% ipython --no-banner

In [1]: import numpy as np

In [2]: np.set_printoptions(suppress=True, linewidth=100)

In [3]: tidy = lambda a: np.round(a, 2) + 0

In [4]: K = np.array([[1, 0, 0, 0], [-1, 1, 0, 0], [0, -3, 1, 0], [0, -3, -1, 1]])

In [5]: # column 1 dominates

In [6]: M2 = K[0, 0] * K[1:] - np.outer(K[1:, 0], K[0])

In [7]: M2
Out[7]: 
array([[ 0,  1,  0,  0],
       [ 0, -3,  1,  0],
       [ 0, -3, -1,  1]])

In [8]: print(np.linalg.matrix_rank(M2), np.linalg.matrix_rank(K))
3 4

In [9]: arr = np.load("arr.npy")

In [10]: print(arr)
[[3. 0. 0.]
 [0. 3. 2.]
 [0. 2. 3.]]

In [11]: # equal to its transpose

In [12]: rng = np.random.default_rng(60329)

In [13]: z = rng.permutation(3)

In [14]: z
Out[14]: array([2, 1, 0])

In [15]: M2 = arr[z][:, z]

In [16]: M2
Out[16]: 
array([[3., 2., 0.],
       [2., 3., 0.],
       [0., 0., 3.]])

In [17]: M2 = np.array([[3, -1], [1, 1], [0, 1]])

In [18]: np.linalg.matrix_rank(arr @ M2)
Out[18]: np.int64(2)

In [19]: print(M2.T @ arr.T)
[[ 9.  3.  2.]
 [-3.  5.  5.]]

In [20]: np.einsum("ik,kj->ij", arr, M2)
Out[20]: 
array([[ 9., -3.],
       [ 3.,  5.],
       [ 2.,  5.]])

In [21]: u = np.array([0, 2, 2])

In [22]: M2 = arr + np.outer(u, np.eye(3)[2])

In [23]: print(tidy(np.linalg.det(M2) / np.linalg.det(arr)), tidy(1 + np.linalg.solve(arr, u)[2]))
1.4 1.4

In [24]: vals, vecs = np.linalg.eigh(arr)

In [25]: x = np.array([5, 4, 2])

In [26]: tidy(vecs * np.maximum(vals, 0) @ vecs.T)
Out[26]: 
array([[3., 0., 0.],
       [0., 3., 2.],
       [0., 2., 3.]])

In [27]: x @ arr @ x
Out[27]: np.float64(167.0)

In [28]: np.abs(arr).sum(axis=1).max(), np.abs(vals).max()
Out[28]: (np.float64(5.0), np.float64(5.0))

In [29]: tidy(x @ arr @ x / (x @ x)), tidy(vals[0]), vals[-1]
Out[29]: (np.float64(3.71), np.float64(1.0), np.float64(5.0))

In [30]: tidy(np.linalg.eigvalsh(arr[1:, 1:]))
Out[30]: array([1., 5.])

In [31]: x = np.ones(3)

In [32]: for _ in range(3):
    ...:     x = arr @ x
    ...:     x /= np.linalg.norm(x)
    ...:     print(round(x @ arr @ x, 2))
    ...: 
4.69
4.88
4.95

In [33]: tidy(x)
Out[33]: array([0.15, 0.7 , 0.7 ])

In [34]: M = np.array([[-2.0, 1.0, 0.0, 0.0, 0.0, 0.0],
    ...:     [0.0, -2.0, 1.0, 0.0, 0.0, 0.0],
    ...:     [0.0, 0.0, -2.0, 1.0, 0.0, 0.0],
    ...:     [0.0, 0.0, 0.0, -2.0, 1.0, 0.0],
    ...:     [0.0, 0.0, 0.0, 0.0, -2.0, 1.0],
    ...:     [0.0, 0.0, 0.0, 0.0, 0.0, -2.0]])

In [35]: print((M - M.T) / 2)
[[ 0.   0.5  0.   0.   0.   0. ]
 [-0.5  0.   0.5  0.   0.   0. ]
 [ 0.  -0.5  0.   0.5  0.   0. ]
 [ 0.   0.  -0.5  0.   0.5  0. ]
 [ 0.   0.   0.  -0.5  0.   0.5]
 [ 0.   0.   0.   0.  -0.5  0. ]]

In [36]: tidy(np.linalg.det(M))
Out[36]: np.float64(64.0)

In [37]: np.allclose(M, M.T)
Out[37]: False

In [38]: tidy(np.linalg.norm(M, 2))
Out[38]: np.float64(2.93)

In [39]: M[4] @ M[2]
Out[39]: np.float64(0.0)

In [40]: m1 = np.array([[0.2, 0.2, -1.4],
    ...:     [-2.4, -0.5, 0.2],
    ...:     [-0.9, -1.7, 0.8],
    ...:     [-0.4, 0.4, 0.9]])

In [41]: m1[:, 2] *= 10

In [42]: print(m1)
[[  0.2   0.2 -14. ]
 [ -2.4  -0.5   2. ]
 [ -0.9  -1.7   8. ]
 [ -0.4   0.4   9. ]]

In [43]: def softmax(z):
    ...:     e = np.exp(z - z.max(axis=-1, keepdims=True))
    ...:     return e / e.sum(axis=-1, keepdims=True)
    ...: 

In [44]: tidy(softmax(m1).sum(axis=1))
Out[44]: array([1., 1., 1., 1.])

In [45]: tidy(softmax(m1[1] + 3))
Out[45]: array([0.01, 0.08, 0.91])

In [46]: att = m1 @ m1.T / np.sqrt(3)

In [47]: softmax(att).round(6).argmax(axis=1)
Out[47]: array([0, 2, 3, 3])

In [48]: tidy(softmax(att + np.triu(np.full(att.shape, -np.inf), 1)))
Out[48]: 
array([[1., 0., 0., 0.],
       [0., 1., 0., 0.],
       [0., 0., 1., 0.],
       [0., 0., 0., 1.]])

In [49]: z = rng.permutation(3)

In [50]: M2 = m1[:, z] * rng.choice([-1, 1], 3)

In [51]: M2
Out[51]: 
array([[14. ,  0.2, -0.2],
       [-2. , -2.4,  0.5],
       [-8. , -0.9,  1.7],
       [-9. , -0.4, -0.4]])

In [52]: U, _, VT = np.linalg.svd(m1.T @ M2)

In [53]: print(tidy(U @ VT))
[[ 0.  1.  0.]
 [ 0.  0. -1.]
 [-1.  0.  0.]]

In [54]: print(z)
[2 0 1]

In [55]: M2 = np.c_[m1[:, :1] @ np.array([[2]]), np.array([-4, 2, 1, 3])]

In [56]: M2
Out[56]: 
array([[ 0.4, -4. ],
       [-4.8,  2. ],
       [-1.8,  1. ],
       [-0.8,  3. ]])

In [57]: print(tidy(np.linalg.norm(np.linalg.qr(m1)[0].T @ M2, axis=0) ** 2 / ((M2 ** 2).sum(axis=0) + 1e-12)))
[1. 1.]

In [58]: print(np.linalg.matrix_rank(M2))
2

In [59]: Q, vecs = np.linalg.qr(M2[:, :1])[0], np.linalg.qr(M2[:, 1:])[0]

In [60]: sigma = np.linalg.svd(Q.T @ vecs, compute_uv=False)

In [61]: print((sigma > 0.9).sum())
0

In [62]: feats = np.array([[1, -1, 1, -1, -1, 1, -1, 1],
    ...:     [1, -1, 1, -1, 1, -1, 1, -1],
    ...:     [1, 1, -1, -1, 1, 1, -1, -1]])

In [63]: print(feats)
[[ 1 -1  1 -1 -1  1 -1  1]
 [ 1 -1  1 -1  1 -1  1 -1]
 [ 1  1 -1 -1  1  1 -1 -1]]

In [64]: M2 = feats / np.linalg.norm(feats, axis=1, keepdims=True)

In [65]: cov = M2 @ M2.T

In [66]: (cov - 2 * np.eye(3)).round(6).argmax(axis=1)
Out[66]: array([1, 0, 0])

In [67]: tidy(np.linalg.norm(M2, axis=1))
Out[67]: array([1., 1., 1.])

In [68]: tidy(cov[2])
Out[68]: array([0., 0., 1.])

In [69]: tidy(cov)
Out[69]: 
array([[1., 0., 0.],
       [0., 1., 0.],
       [0., 0., 1.]])

In [70]: (np.abs(cov) > 0.9).astype(int)
Out[70]: 
array([[1, 0, 0],
       [0, 1, 0],
       [0, 0, 1]])

In [71]: print(tidy(np.linalg.norm(feats) ** 2 / np.linalg.norm(feats, 2) ** 2))
3.0

In [72]: tidy(np.linalg.norm(feats[1] - feats[0]))
Out[72]: np.float64(4.0)

In [73]: print(tidy(np.linalg.norm(feats, 1)), tidy(np.linalg.norm(feats, np.inf)))
3.0 8.0

In [74]: tidy(np.linalg.norm(feats, axis=0))
Out[74]: array([1.73, 1.73, 1.73, 1.73, 1.73, 1.73, 1.73, 1.73])

In [75]: tidy(np.linalg.norm(feats, 2))
Out[75]: np.float64(2.83)

In [76]: tidy(np.linalg.norm(feats, "nuc"))
Out[76]: np.float64(8.49)

In [77]: tidy(np.linalg.norm(feats[1], 1)), tidy(np.linalg.norm(feats[1], np.inf))
Out[77]: (np.float64(8.0), np.float64(1.0))

In [78]: np.linalg.norm(feats, axis=1).argmax()
Out[78]: np.int64(0)

In [79]: M2 = feats / np.sqrt((feats ** 2).mean(axis=1, keepdims=True))

In [80]: print(M2[1])
[ 1. -1.  1. -1.  1. -1.  1. -1.]

In [81]: tidy(np.linalg.norm(M2, axis=1))
Out[81]: array([2.83, 2.83, 2.83])

In [82]: Q, _ = np.linalg.qr(np.array([[-0.8, -0.7, 0.1], [0.3, 0.8, -2.2], [0.3, 0.9, -0.1]]))

In [83]: vecs, _ = np.linalg.qr(np.array([[0.9, 0.4, -0.1, 0.1, -0.3, -0.4],
    ...:     [-0.2, 1.2, 1.7, -2.1, 1.4, -0.5],
    ...:     [2.4, -1.7, -0.8, -1.1, 1.0, 0.7],
    ...:     [-0.9, 2.1, -1.4, -1.3, 0.4, 0.3],
    ...:     [0.5, -0.9, -0.4, 1.1, 0.6, -0.2],
    ...:     [-0.8, -0.7, 0.4, -1.5, -1.5, 0.4]]))

In [84]: sigma = 10 * 0.2 ** np.arange(3)

In [85]: J = Q[:, :3] * sigma @ vecs[:3]

In [86]: tidy(J)
Out[86]: 
array([[ 2.71,  4.01, -1.36,  1.27, -5.98, -4.03],
       [-0.86, -0.89, -0.55, -1.1 ,  2.75,  1.3 ],
       [-1.34, -0.76, -0.83, -0.91,  2.77,  1.16]])

In [87]: U, sigma, VT = np.linalg.svd(M, full_matrices=False)

In [88]: print(tidy(VT @ VT.T))
[[1. 0. 0. 0. 0. 0.]
 [0. 1. 0. 0. 0. 0.]
 [0. 0. 1. 0. 0. 0.]
 [0. 0. 0. 1. 0. 0.]
 [0. 0. 0. 0. 1. 0.]
 [0. 0. 0. 0. 0. 1.]]

In [89]: tidy(U.T @ U)
Out[89]: 
array([[1., 0., 0., 0., 0., 0.],
       [0., 1., 0., 0., 0., 0.],
       [0., 0., 1., 0., 0., 0.],
       [0., 0., 0., 1., 0., 0.],
       [0., 0., 0., 0., 1., 0.],
       [0., 0., 0., 0., 0., 1.]])

In [90]: print((sigma > 1e-8).sum())
6

In [91]: print(tidy(U.T @ M @ VT.T))
[[2.93 0.   0.   0.   0.   0.  ]
 [0.   2.71 0.   0.   0.   0.  ]
 [0.   0.   2.38 0.   0.   0.  ]
 [0.   0.   0.   1.96 0.   0.  ]
 [0.   0.   0.   0.   1.51 0.  ]
 [0.   0.   0.   0.   0.   1.15]]
